% python3 -q
>>> import numpy as np
>>> np.set_printoptions(precision=3, suppress=True, linewidth=120)
>>> tidy = lambda a: np.round(a, 3) + 0
>>> data = np.load("arr.npy")
>>> data
array([[ 1, -1,  1, -1,  1, -1,  1, -1],
       [ 1,  1,  1,  1, -1, -1, -1, -1],
       [ 1, -1, -1,  1, -1,  1,  1, -1],
       [ 1,  1,  1,  1,  1,  1,  1,  1]])
>>> U, sv, VT = np.linalg.svd(data, full_matrices=False)
>>> tidy(np.sqrt((sv ** 2).sum())), tidy(np.linalg.norm(data))
(np.float64(5.657), np.float64(5.657))
>>> tidy(sv / sv[0])
array([1., 1., 1., 1.])
>>> (sv > 1e-8).sum()
np.int64(4)
>>> tidy(U.T @ data @ VT.T)
array([[2.828, 0.   , 0.   , 0.   ],
       [0.   , 2.828, 0.   , 0.   ],
       [0.   , 0.   , 2.828, 0.   ],
       [0.   , 0.   , 0.   , 2.828]])
>>> A2 = data[0, 0] * data[1:] - np.outer(data[1:, 0], data[0])
>>> A2
array([[ 0,  2,  0,  2, -2,  0, -2,  0],
       [ 0,  0, -2,  2, -2,  2,  0,  0],
       [ 0,  2,  0,  2,  0,  2,  0,  2]])
>>> np.linalg.matrix_rank(A2), np.linalg.matrix_rank(data)
(np.int64(3), np.int64(4))
>>> G = A2.T @ A2
>>> (A2 @ A2.T).shape
(3, 3)
>>> tidy(np.linalg.eigvalsh(G)[::-1])
array([32.,  8.,  8.,  0.,  0.,  0.,  0.,  0.])
>>> np.trace(G), (A2 ** 2).sum()
(np.int64(48), np.int64(48))
>>> tidy(np.linalg.svd(A2, compute_uv=False) ** 2)
array([32.,  8.,  8.])
